In [1]: import numpy as np

In [2]: from numpy import linalg as LA

In [3]: np.set_printoptions(precision=2, suppress=True, linewidth=100)

In [4]: rnd = lambda a: np.round(a, 2) + 0

In [5]: J = np.loadtxt("w.csv", delimiter=",")

In [6]: J
Out[6]: 
array([[5., 4., 0., 0., 0., 4., 0., 4., 0., 0.],
       [4., 5., 0., 0., 0., 4., 0., 4., 0., 0.],
       [0., 0., 5., 4., 0., 0., 4., 0., 0., 4.],
       [0., 0., 4., 5., 0., 0., 4., 0., 0., 4.],
       [0., 0., 0., 0., 5., 0., 0., 0., 4., 0.],
       [4., 4., 0., 0., 0., 5., 0., 4., 0., 0.],
       [0., 0., 4., 4., 0., 0., 5., 0., 0., 4.],
       [4., 4., 0., 0., 0., 4., 0., 5., 0., 0.],
       [0., 0., 0., 0., 4., 0., 0., 0., 5., 0.],
       [0., 0., 4., 4., 0., 0., 4., 0., 0., 5.]])

In [7]: # symmetric, so the eigenvalues are real

In [8]: J.reshape(-1, 2)
Out[8]: 
array([[5., 4.],
       [0., 0.],
       [0., 4.],
       [0., 4.],
       [0., 0.],
       [4., 5.],
       [0., 0.],
       [0., 4.],
       [0., 4.],
       [0., 0.],
       [0., 0.],
       [5., 4.],
       [0., 0.],
       [4., 0.],
       [0., 4.],
       [0., 0.],
       [4., 5.],
       [0., 0.],
       [4., 0.],
       [0., 4.],
       [0., 0.],
       [0., 0.],
       [5., 0.],
       [0., 0.],
       [4., 0.],
       [4., 4.],
       [0., 0.],
       [0., 5.],
       [0., 4.],
       [0., 0.],
       [0., 0.],
       [4., 4.],
       [0., 0.],
       [5., 0.],
       [0., 4.],
       [4., 4.],
       [0., 0.],
       [0., 4.],
       [0., 5.],
       [0., 0.],
       [0., 0.],
       [0., 0.],
       [4., 0.],
       [0., 0.],
       [5., 0.],
       [0., 0.],
       [4., 4.],
       [0., 0.],
       [4., 0.],
       [0., 5.]])

In [9]: blk = J.reshape(10, 2, -1)

In [10]: blk.sum(axis=1)
Out[10]: 
array([[9., 4., 4., 0., 0.],
       [8., 5., 4., 0., 0.],
       [0., 4., 5., 4., 4.],
       [0., 4., 4., 5., 4.],
       [0., 0., 0., 4., 5.],
       [9., 4., 4., 0., 0.],
       [0., 5., 4., 4., 4.],
       [8., 4., 5., 0., 0.],
       [0., 0., 0., 5., 4.],
       [0., 4., 4., 4., 5.]])

In [11]: np.swapaxes(blk, 1, 2)[4]
Out[11]: 
array([[0., 0.],
       [0., 0.],
       [0., 0.],
       [0., 4.],
       [5., 0.]])

In [12]: np.einsum("ihd,ihd->ih", blk, blk)
Out[12]: 
array([[41., 32.],
       [41., 32.],
       [41., 32.],
       [41., 32.],
       [25., 16.],
       [32., 41.],
       [32., 41.],
       [32., 41.],
       [16., 25.],
       [32., 41.]])

In [13]: np.einsum("ihd,jhd->hij", blk, blk).shape
Out[13]: (2, 10, 10)

In [14]: blk[:, 0]
Out[14]: 
array([[5., 4., 0., 0., 0.],
       [4., 5., 0., 0., 0.],
       [0., 0., 5., 4., 0.],
       [0., 0., 4., 5., 0.],
       [0., 0., 0., 0., 5.],
       [4., 4., 0., 0., 0.],
       [0., 0., 4., 4., 0.],
       [4., 4., 0., 0., 0.],
       [0., 0., 0., 0., 4.],
       [0., 0., 4., 4., 0.]])

In [15]: r0 = np.array([1, 0, -1, -1, 3, 1, -2, -5, 3, -5])

In [16]: M2 = J + np.outer(r0, np.eye(10)[3])

In [17]: M2
Out[17]: 
array([[ 5.,  4.,  0.,  1.,  0.,  4.,  0.,  4.,  0.,  0.],
       [ 4.,  5.,  0.,  0.,  0.,  4.,  0.,  4.,  0.,  0.],
       [ 0.,  0.,  5.,  3.,  0.,  0.,  4.,  0.,  0.,  4.],
       [ 0.,  0.,  4.,  4.,  0.,  0.,  4.,  0.,  0.,  4.],
       [ 0.,  0.,  0.,  3.,  5.,  0.,  0.,  0.,  4.,  0.],
       [ 4.,  4.,  0.,  1.,  0.,  5.,  0.,  4.,  0.,  0.],
       [ 0.,  0.,  4.,  2.,  0.,  0.,  5.,  0.,  0.,  4.],
       [ 4.,  4.,  0., -5.,  0.,  4.,  0.,  5.,  0.,  0.],
       [ 0.,  0.,  0.,  3.,  4.,  0.,  0.,  0.,  5.,  0.],
       [ 0.,  0.,  4., -1.,  0.,  0.,  4.,  0.,  0.,  5.]])

In [18]: LA.matrix_rank(LA.inv(M2) - LA.inv(J), tol=1e-8)
Out[18]: np.int64(1)

In [19]: Lm = LA.cholesky(J)

In [20]: rnd(np.diag(Lm) ** 2)
Out[20]: array([5.  , 1.8 , 5.  , 1.8 , 5.  , 1.44, 1.44, 1.31, 1.8 , 1.31])

In [21]: M2 = LA.inv(J)

In [22]: rnd(LA.det(J) * LA.det(M2))
Out[22]: np.float64(1.0)

In [23]: rnd(M2)
Out[23]: 
array([[ 0.76, -0.24,  0.  ,  0.  ,  0.  , -0.24,  0.  , -0.24,  0.  ,  0.  ],
       [-0.24,  0.76,  0.  ,  0.  ,  0.  , -0.24,  0.  , -0.24,  0.  ,  0.  ],
       [ 0.  ,  0.  ,  0.76, -0.24,  0.  ,  0.  , -0.24,  0.  ,  0.  , -0.24],
       [ 0.  ,  0.  , -0.24,  0.76,  0.  ,  0.  , -0.24,  0.  ,  0.  , -0.24],
       [ 0.  ,  0.  ,  0.  ,  0.  ,  0.56,  0.  ,  0.  ,  0.  , -0.44,  0.  ],
       [-0.24, -0.24,  0.  ,  0.  ,  0.  ,  0.76,  0.  , -0.24,  0.  ,  0.  ],
       [ 0.  ,  0.  , -0.24, -0.24,  0.  ,  0.  ,  0.76,  0.  ,  0.  , -0.24],
       [-0.24, -0.24,  0.  ,  0.  ,  0.  , -0.24,  0.  ,  0.76,  0.  ,  0.  ],
       [ 0.  ,  0.  ,  0.  ,  0.  , -0.44,  0.  ,  0.  ,  0.  ,  0.56,  0.  ],
       [ 0.  ,  0.  , -0.24, -0.24,  0.  ,  0.  , -0.24,  0.  ,  0.  ,  0.76]])

In [24]: rnd(J @ M2)
Out[24]: 
array([[1., 0., 0., 0., 0., 0., 0., 0., 0., 0.],
       [0., 1., 0., 0., 0., 0., 0., 0., 0., 0.],
       [0., 0., 1., 0., 0., 0., 0., 0., 0., 0.],
       [0., 0., 0., 1., 0., 0., 0., 0., 0., 0.],
       [0., 0., 0., 0., 1., 0., 0., 0., 0., 0.],
       [0., 0., 0., 0., 0., 1., 0., 0., 0., 0.],
       [0., 0., 0., 0., 0., 0., 1., 0., 0., 0.],
       [0., 0., 0., 0., 0., 0., 0., 1., 0., 0.],
       [0., 0., 0., 0., 0., 0., 0., 0., 1., 0.],
       [0., 0., 0., 0., 0., 0., 0., 0., 0., 1.]])

In [25]: rnd(LA.inv(M2))
Out[25]: 
array([[5., 4., 0., 0., 0., 4., 0., 4., 0., 0.],
       [4., 5., 0., 0., 0., 4., 0., 4., 0., 0.],
       [0., 0., 5., 4., 0., 0., 4., 0., 0., 4.],
       [0., 0., 4., 5., 0., 0., 4., 0., 0., 4.],
       [0., 0., 0., 0., 5., 0., 0., 0., 4., 0.],
       [4., 4., 0., 0., 0., 5., 0., 4., 0., 0.],
       [0., 0., 4., 4., 0., 0., 5., 0., 0., 4.],
       [4., 4., 0., 0., 0., 4., 0., 5., 0., 0.],
       [0., 0., 0., 0., 4., 0., 0., 0., 5., 0.],
       [0., 0., 4., 4., 0., 0., 4., 0., 0., 5.]])

In [26]: def softmax(z):
    ...:     e = np.exp(z - z.max(axis=-1, keepdims=True))
    ...:     return e / e.sum(axis=-1, keepdims=True)
    ...: 

In [27]: rnd(softmax(J[4]))
Out[27]: array([0.  , 0.  , 0.  , 0.  , 0.7 , 0.  , 0.  , 0.  , 0.26, 0.  ])

In [28]: rnd(softmax(J).sum(axis=1))
Out[28]: array([1., 1., 1., 1., 1., 1., 1., 1., 1., 1.])

In [29]: rnd(softmax(10 * J[4]))
Out[29]: array([0., 0., 0., 0., 1., 0., 0., 0., 0., 0.])

In [30]: att = J @ J.T / np.sqrt(10)

In [31]: softmax(att).round(6).argmax(axis=1)
Out[31]: array([0, 1, 2, 3, 4, 5, 6, 7, 8, 9])

In [32]: rnd(softmax(att))
Out[32]: 
array([[0.31, 0.23, 0.  , 0.  , 0.  , 0.23, 0.  , 0.23, 0.  , 0.  ],
       [0.23, 0.31, 0.  , 0.  , 0.  , 0.23, 0.  , 0.23, 0.  , 0.  ],
       [0.  , 0.  , 0.31, 0.23, 0.  , 0.  , 0.23, 0.  , 0.  , 0.23],
       [0.  , 0.  , 0.23, 0.31, 0.  , 0.  , 0.23, 0.  , 0.  , 0.23],
       [0.  , 0.  , 0.  , 0.  , 0.58, 0.  , 0.  , 0.  , 0.42, 0.  ],
       [0.23, 0.23, 0.  , 0.  , 0.  , 0.31, 0.  , 0.23, 0.  , 0.  ],
       [0.  , 0.  , 0.23, 0.23, 0.  , 0.  , 0.31, 0.  , 0.  , 0.23],
       [0.23, 0.23, 0.  , 0.  , 0.  , 0.23, 0.  , 0.31, 0.  , 0.  ],
       [0.  , 0.  , 0.  , 0.  , 0.42, 0.  , 0.  , 0.  , 0.58, 0.  ],
       [0.  , 0.  , 0.23, 0.23, 0.  , 0.  , 0.23, 0.  , 0.  , 0.31]])

In [33]: K = np.loadtxt("layer15.csv", delimiter=",")

In [34]: rnd(K)
Out[34]: 
array([[ 0.78, -0.13,  0.14,  0.13, -0.02,  0.02, -0.22,  0.02, -0.08, -0.25],
       [-0.13,  0.57,  0.22,  0.26, -0.03,  0.04, -0.17, -0.18,  0.15,  0.15],
       [ 0.14,  0.22,  0.47, -0.19, -0.25,  0.03, -0.07, -0.07,  0.26, -0.08],
       [ 0.13,  0.26, -0.19,  0.82,  0.04, -0.1 ,  0.1 ,  0.09,  0.  , -0.04],
       [-0.02, -0.03, -0.25,  0.04,  0.62,  0.38, -0.08, -0.12,  0.03, -0.06],
       [ 0.02,  0.04,  0.03, -0.1 ,  0.38,  0.39, -0.11,  0.08,  0.24, -0.05],
       [-0.22, -0.17, -0.07,  0.1 , -0.08, -0.11,  0.62, -0.07,  0.18, -0.3 ],
       [ 0.02, -0.18, -0.07,  0.09, -0.12,  0.08, -0.07,  0.85,  0.19,  0.15],
       [-0.08,  0.15,  0.26,  0.  ,  0.03,  0.24,  0.18,  0.19,  0.5 , -0.15],
       [-0.25,  0.15, -0.08, -0.04, -0.06, -0.05, -0.3 ,  0.15, -0.15,  0.39]])

In [35]: rank = LA.matrix_rank(K)

In [36]: rank
Out[36]: np.int64(6)

In [37]: ns = LA.svd(K)[2][rank:].T

In [38]: LA.matrix_rank(K.T @ K), LA.matrix_rank(K @ K.T)
Out[38]: (np.int64(6), np.int64(6))

In [39]: [int(LA.matrix_rank(K[:i])) for i in range(1, len(K) + 1)]
Out[39]: [1, 2, 3, 4, 5, 6, 6, 6, 6, 6]

In [40]: rnd(ns @ ns.T)
Out[40]: 
array([[ 0.22,  0.13, -0.14, -0.13,  0.02, -0.02,  0.22, -0.02,  0.08,  0.25],
       [ 0.13,  0.43, -0.22, -0.26,  0.03, -0.04,  0.17,  0.18, -0.15, -0.15],
       [-0.14, -0.22,  0.53,  0.19,  0.25, -0.03,  0.07,  0.07, -0.26,  0.08],
       [-0.13, -0.26,  0.19,  0.18, -0.04,  0.1 , -0.1 , -0.09,  0.  ,  0.04],
       [ 0.02,  0.03,  0.25, -0.04,  0.38, -0.38,  0.08,  0.12, -0.03,  0.06],
       [-0.02, -0.04, -0.03,  0.1 , -0.38,  0.61,  0.11, -0.08, -0.24,  0.05],
       [ 0.22,  0.17,  0.07, -0.1 ,  0.08,  0.11,  0.38,  0.07, -0.18,  0.3 ],
       [-0.02,  0.18,  0.07, -0.09,  0.12, -0.08,  0.07,  0.15, -0.19, -0.15],
       [ 0.08, -0.15, -0.26,  0.  , -0.03, -0.24, -0.18, -0.19,  0.5 ,  0.15],
       [ 0.25, -0.15,  0.08,  0.04,  0.06,  0.05,  0.3 , -0.15,  0.15,  0.61]])

In [41]: ev, evecs = LA.eigh(K)

In [42]: vec = np.array([4, 4, -5, 4, -7, -3, -9, 9, -8, 9])

In [43]: rnd(vec @ K @ vec)
Out[43]: np.float64(418.09)

In [44]: rnd(vec @ K @ vec / (vec @ vec)), rnd(ev[0]), rnd(ev[-1])
Out[44]: (np.float64(0.95), np.float64(0.0), np.float64(1.0))

In [45]: rnd(evecs * np.abs(ev) @ evecs.T)
Out[45]: 
array([[ 0.78, -0.13,  0.14,  0.13, -0.02,  0.02, -0.22,  0.02, -0.08, -0.25],
       [-0.13,  0.57,  0.22,  0.26, -0.03,  0.04, -0.17, -0.18,  0.15,  0.15],
       [ 0.14,  0.22,  0.47, -0.19, -0.25,  0.03, -0.07, -0.07,  0.26, -0.08],
       [ 0.13,  0.26, -0.19,  0.82,  0.04, -0.1 ,  0.1 ,  0.09,  0.  , -0.04],
       [-0.02, -0.03, -0.25,  0.04,  0.62,  0.38, -0.08, -0.12,  0.03, -0.06],
       [ 0.02,  0.04,  0.03, -0.1 ,  0.38,  0.39, -0.11,  0.08,  0.24, -0.05],
       [-0.22, -0.17, -0.07,  0.1 , -0.08, -0.11,  0.62, -0.07,  0.18, -0.3 ],
       [ 0.02, -0.18, -0.07,  0.09, -0.12,  0.08, -0.07,  0.85,  0.19,  0.15],
       [-0.08,  0.15,  0.26,  0.  ,  0.03,  0.24,  0.18,  0.19,  0.5 , -0.15],
       [-0.25,  0.15, -0.08, -0.04, -0.06, -0.05, -0.3 ,  0.15, -0.15,  0.39]])

In [46]: rnd(LA.eigvalsh(K[1:, 1:]))
Out[46]: array([0.  , 0.  , 0.  , 0.22, 1.  , 1.  , 1.  , 1.  , 1.  ])

In [47]: rnd(np.abs(K).sum(axis=1).max()), rnd(np.abs(ev).max())
Out[47]: (np.float64(1.91), np.float64(1.0))
